$ ipython --no-banner

In [1]: import numpy as np

In [2]: import numpy.linalg as la

In [3]: np.set_printoptions(precision=2, suppress=True, linewidth=200, sign=" ")

In [4]: F = np.load("out6.npy")

In [5]: F
Out[5]: 
array([[-3.,  3.,  0.,  0.,  0.,  0.,  0.],
       [ 3.,  3.,  3.,  0.,  0.,  0.,  0.],
       [ 0.,  3., -1.,  3.,  0.,  0.,  0.],
       [ 0.,  0.,  3.,  0.,  3.,  0.,  0.],
       [ 0.,  0.,  0.,  3.,  0.,  3.,  0.],
       [ 0.,  0.,  0.,  0.,  3.,  2.,  3.],
       [ 0.,  0.,  0.,  0.,  0.,  3., -1.]])

In [6]: evals, evecs = la.eigh(F)

In [7]: x = np.array([2, 0, -1, 0, 2, -1, -1])

In [8]: la.eigvalsh(F[1:, 1:])
Out[8]: array([-5.31, -3.44, -1.24,  2.21,  4.85,  5.93])

In [9]: np.abs(F).sum(axis=1).max(), np.round(np.abs(evals).max(), 2)
Out[9]: (np.float64(9.0), np.float64(6.12))

In [10]: (np.sign(evecs[:, -1].round(6)) == np.sign(evecs[0, -1].round(6))).astype(int)
Out[10]: array([ 1,  1,  1,  1,  1,  1,  1])

In [11]: U, sig, VT = la.svd(F, full_matrices=False)

In [12]: (sig > 1e-8).sum()
Out[12]: np.int64(7)

In [13]: np.round(VT @ VT.T, 2) + 0
Out[13]: 
array([[ 1.,  0.,  0.,  0.,  0.,  0.,  0.],
       [ 0.,  1.,  0.,  0.,  0.,  0.,  0.],
       [ 0.,  0.,  1.,  0.,  0.,  0.,  0.],
       [ 0.,  0.,  0.,  1.,  0.,  0.,  0.],
       [ 0.,  0.,  0.,  0.,  1.,  0.,  0.],
       [ 0.,  0.,  0.,  0.,  0.,  1.,  0.],
       [ 0.,  0.,  0.,  0.,  0.,  0.,  1.]])

In [14]: round(np.sqrt((sig ** 2).sum()), 2), round(la.norm(F), 2)
Out[14]: (np.float64(11.49), np.float64(11.49))

In [15]: sig / sig[0]
Out[15]: array([ 1.  ,  0.91,  0.87,  0.71,  0.5 ,  0.41,  0.16])

In [16]: evals, evecs = la.eigh(F)

In [17]: la.svd(F, compute_uv=False)
Out[17]: array([ 6.12,  5.55,  5.32,  4.32,  3.09,  2.49,  0.98])

In [18]: la.eigvalsh(F @ F)
Out[18]: array([  0.97,   6.21,   9.52,  18.66,  28.35,  30.81,  37.48])

In [19]: evals
Out[19]: array([-5.55, -4.32, -3.09, -0.98,  2.49,  5.32,  6.12])

In [20]: np.unique(evals.round(6) + 0, return_counts=True)[1]
Out[20]: array([ 1,  1,  1,  1,  1,  1,  1])

In [21]: np.round(evecs.T @ F @ evecs, 2) + 0
Out[21]: 
array([[-5.55,  0.  ,  0.  ,  0.  ,  0.  ,  0.  ,  0.  ],
       [ 0.  , -4.32,  0.  ,  0.  ,  0.  ,  0.  ,  0.  ],
       [ 0.  ,  0.  , -3.09,  0.  ,  0.  ,  0.  ,  0.  ],
       [ 0.  ,  0.  ,  0.  , -0.98,  0.  ,  0.  ,  0.  ],
       [ 0.  ,  0.  ,  0.  ,  0.  ,  2.49,  0.  ,  0.  ],
       [ 0.  ,  0.  ,  0.  ,  0.  ,  0.  ,  5.32,  0.  ],
       [ 0.  ,  0.  ,  0.  ,  0.  ,  0.  ,  0.  ,  6.12]])

In [22]: t = np.radians(60)

In [23]: r_ = np.eye(7)

In [24]: r_[0, 0] = r_[4, 4] = np.cos(t)

In [25]: r_[0, 4], r_[4, 0] = -np.sin(t), np.sin(t)

In [26]: r_
Out[26]: 
array([[ 0.5 ,  0.  ,  0.  ,  0.  , -0.87,  0.  ,  0.  ],
       [ 0.  ,  1.  ,  0.  ,  0.  ,  0.  ,  0.  ,  0.  ],
       [ 0.  ,  0.  ,  1.  ,  0.  ,  0.  ,  0.  ,  0.  ],
       [ 0.  ,  0.  ,  0.  ,  1.  ,  0.  ,  0.  ,  0.  ],
       [ 0.87,  0.  ,  0.  ,  0.  ,  0.5 ,  0.  ,  0.  ],
       [ 0.  ,  0.  ,  0.  ,  0.  ,  0.  ,  1.  ,  0.  ],
       [ 0.  ,  0.  ,  0.  ,  0.  ,  0.  ,  0.  ,  1.  ]])

In [27]: M2 = F @ r_.T

In [28]: np.abs(M2 - F).max(axis=0)
Out[28]: array([ 2.6,  0. ,  0. ,  0. ,  2.6,  0. ,  0. ])

In [29]: la.svd(F, compute_uv=False), la.svd(M2, compute_uv=False)
Out[29]: 
(array([ 6.12,  5.55,  5.32,  4.32,  3.09,  2.49,  0.98]),
 array([ 6.12,  5.55,  5.32,  4.32,  3.09,  2.49,  0.98]))

In [30]: M2
Out[30]: 
array([[-1.5,  3. ,  0. ,  0. , -2.6,  0. ,  0. ],
       [ 1.5,  3. ,  3. ,  0. ,  2.6,  0. ,  0. ],
       [ 0. ,  3. , -1. ,  3. ,  0. ,  0. ,  0. ],
       [-2.6,  0. ,  3. ,  0. ,  1.5,  0. ,  0. ],
       [ 0. ,  0. ,  0. ,  3. ,  0. ,  3. ,  0. ],
       [-2.6,  0. ,  0. ,  0. ,  1.5,  2. ,  3. ],
       [ 0. ,  0. ,  0. ,  0. ,  0. ,  3. , -1. ]])

In [31]: U, sig, VT = la.svd(M2, full_matrices=False)

In [32]: sig / sig[0]
Out[32]: array([ 1.  ,  0.91,  0.87,  0.71,  0.5 ,  0.41,  0.16])

In [33]: U.shape, sig.shape, VT.shape
Out[33]: ((7, 7), (7,), (7, 7))

In [34]: np.cumsum(sig ** 2) / np.sum(sig ** 2)
Out[34]: array([ 0.28,  0.52,  0.73,  0.87,  0.95,  0.99,  1.  ])

In [35]: (sig > 1e-8).sum()
Out[35]: np.int64(7)

In [36]: np.round(U.T @ U, 2) + 0
Out[36]: 
array([[ 1.,  0.,  0.,  0.,  0.,  0.,  0.],
       [ 0.,  1.,  0.,  0.,  0.,  0.,  0.],
       [ 0.,  0.,  1.,  0.,  0.,  0.,  0.],
       [ 0.,  0.,  0.,  1.,  0.,  0.,  0.],
       [ 0.,  0.,  0.,  0.,  1.,  0.,  0.],
       [ 0.,  0.,  0.,  0.,  0.,  1.,  0.],
       [ 0.,  0.,  0.,  0.,  0.,  0.,  1.]])

In [37]: W0 = np.loadtxt("block5.csv", delimiter=",")

In [38]: W0
Out[38]: 
array([[-0.98, -0.44,  0.99,  1.  , -0.83,  1.  , -0.9 , -1.  ,  0.95,  1.  ],
       [ 0.99, -0.99, -0.25, -0.93,  0.4 , -1.  ,  1.  ,  0.84, -0.95, -0.96],
       [ 0.97,  0.96,  0.2 , -0.63,  0.77, -0.99,  0.26,  0.96, -0.91, -0.99],
       [-0.88, -0.86,  0.02, -0.47, -0.54,  0.9 , -0.22, -0.83,  0.94,  0.52],
       [ 0.94,  0.98,  0.88, -0.98,  0.79, -0.92, -0.42,  0.85,  0.86, -1.  ],
       [ 0.67,  0.74,  0.97,  0.6 ,  0.34,  0.86, -0.24, -0.56,  0.88, -0.91],
       [ 0.07,  0.43,  0.2 ,  0.98, -0.05,  0.78, -0.13, -0.27, -0.87,  0.99],
       [-0.81,  0.28, -0.52, -0.94, -0.15,  0.2 , -0.74,  0.05,  0.89, -0.87],
       [ 0.98,  0.87,  0.38, -0.84,  0.75, -0.99,  0.62,  0.94, -0.8 , -1.  ],
       [ 0.9 ,  0.84,  0.72,  0.08,  0.56, -0.72,  0.2 ,  0.61, -0.41, -0.95],
       [-0.99, -0.94, -1.  , -1.  , -0.66, -1.  , -0.24,  0.94, -0.89,  0.79],
       [-1.  , -0.99, -1.  , -1.  , -0.86, -1.  , -0.38,  0.93, -0.99,  1.  ],
       [ 0.97, -0.66,  0.35, -0.71,  0.46, -0.99,  0.95,  0.71, -0.76, -0.96],
       [-0.99,  0.49,  0.48, -0.89, -0.51,  1.  , -0.98, -0.91,  1.  , -0.84],
       [-1.  , -1.  , -0.98,  0.66, -0.98,  1.  , -0.86, -1.  ,  0.98,  1.  ],
       [ 0.12,  0.98, -0.35,  0.82,  0.38,  0.03, -0.81,  0.73, -0.9 ,  0.52],
       [ 0.21,  0.83,  0.98,  1.  ,  0.07,  1.  , -0.62, -0.89,  0.6 ,  0.9 ],
       [ 0.89,  0.43,  0.69,  0.7 ,  0.4 , -0.52,  0.55,  0.31, -0.7 , -0.38],
       [-0.72, -0.97, -1.  , -0.25, -0.55, -1.  ,  0.85,  0.94, -1.  ,  1.  ],
       [-1.  , -0.97, -1.  , -0.94, -0.85, -0.61, -0.56,  0.35, -0.81,  1.  ],
       [ 1.  , -0.87,  0.49, -0.14,  0.58, -1.  ,  0.99,  0.82, -0.98, -0.88],
       [-0.85, -0.96, -1.  , -0.93, -0.54, -0.98,  0.58,  0.76, -0.96,  0.96],
       [-0.96, -1.  ,  0.46, -0.37, -0.8 ,  0.99,  0.34, -0.99,  0.99,  0.9 ],
       [ 0.58,  0.27, -0.65,  1.  ,  0.02, -0.23,  0.52,  0.45, -1.  ,  1.  ],
       [ 0.23,  0.9 ,  1.  ,  0.99,  0.16,  1.  , -0.79, -0.96,  0.99, -0.22],
       [ 0.96,  0.89,  1.  ,  0.94,  0.58,  0.99, -0.05, -0.91,  0.99, -0.99],
       [ 0.99,  0.99,  0.87,  0.96,  0.82, -0.83,  0.06,  0.89, -0.98, -0.83],
       [-0.96, -0.81, -0.98, -0.72, -0.6 , -0.04, -0.41, -0.01, -0.23,  0.96],
       [ 0.92,  0.62,  1.  ,  1.  ,  0.31,  0.98,  0.4 , -0.87, -0.07,  0.88],
       [-1.  , -0.98, -1.  , -1.  , -0.89, -1.  , -0.65,  0.97, -1.  ,  1.  ],
       [ 0.89,  0.81,  0.99,  1.  ,  0.37,  0.95,  0.15, -0.68, -0.38,  0.79],
       [-1.  , -0.95, -1.  ,  0.6 , -0.84,  0.46, -0.45, -0.19, -0.96,  1.  ],
       [ 0.62,  0.46,  0.04,  0.83,  0.22, -0.36,  0.25,  0.38, -0.89,  0.71],
       [-0.99, -0.61, -0.97, -0.13, -0.71,  0.86, -0.83, -0.45,  0.09,  1.  ],
       [-0.33, -0.64, -0.75,  0.49, -0.26, -0.32,  0.35,  0.09, -0.83,  0.96],
       [ 0.82,  1.  ,  1.  ,  0.99,  0.6 ,  1.  , -0.93, -0.99,  1.  , -1.  ],
       [-1.  , -0.66, -1.  , -1.  , -0.81, -0.6 , -0.97,  0.67,  0.47,  0.86],
       [ 0.35,  0.92,  0.99,  0.99,  0.21,  1.  , -0.74, -0.91,  0.91,  0.25],
       [ 0.9 ,  0.6 ,  0.78, -0.52,  0.52, -0.77,  0.41,  0.49,  0.19, -0.99],
       [-0.88, -0.62, -0.92,  0.17, -0.49,  0.26, -0.3 , -0.09, -0.6 ,  0.98],
       [ 1.  ,  1.  ,  1.  ,  1.  ,  0.91,  1.  ,  0.49, -0.99,  0.99, -0.99],
       [ 0.66, -0.94, -0.6 , -0.94,  0.  , -0.98,  0.92,  0.51, -0.44, -0.8 ]])

In [39]: Xc = W0 - W0.mean(axis=0)

In [40]: evecs = la.svd(Xc)[2][:8]

In [41]: M2 = Xc - Xc @ evecs.T @ evecs

In [42]: round(la.norm(M2) / la.norm(Xc), 2)
Out[42]: np.float64(0.06)

In [43]: np.round(np.cov(Xc @ evecs.T, rowvar=False), 2) + 0
Out[43]: 
array([[ 2.76,  0.  ,  0.  ,  0.  ,  0.  ,  0.  ,  0.  ,  0.  ],
       [ 0.  ,  2.09,  0.  ,  0.  ,  0.  ,  0.  ,  0.  ,  0.  ],
       [ 0.  ,  0.  ,  0.75,  0.  ,  0.  ,  0.  ,  0.  ,  0.  ],
       [ 0.  ,  0.  ,  0.  ,  0.35,  0.  ,  0.  ,  0.  ,  0.  ],
       [ 0.  ,  0.  ,  0.  ,  0.  ,  0.13,  0.  ,  0.  ,  0.  ],
       [ 0.  ,  0.  ,  0.  ,  0.  ,  0.  ,  0.09,  0.  ,  0.  ],
       [ 0.  ,  0.  ,  0.  ,  0.  ,  0.  ,  0.  ,  0.07,  0.  ],
       [ 0.  ,  0.  ,  0.  ,  0.  ,  0.  ,  0.  ,  0.  ,  0.04]])

In [44]: la.norm(M2, axis=1).round(6).argmax()
Out[44]: np.int64(15)
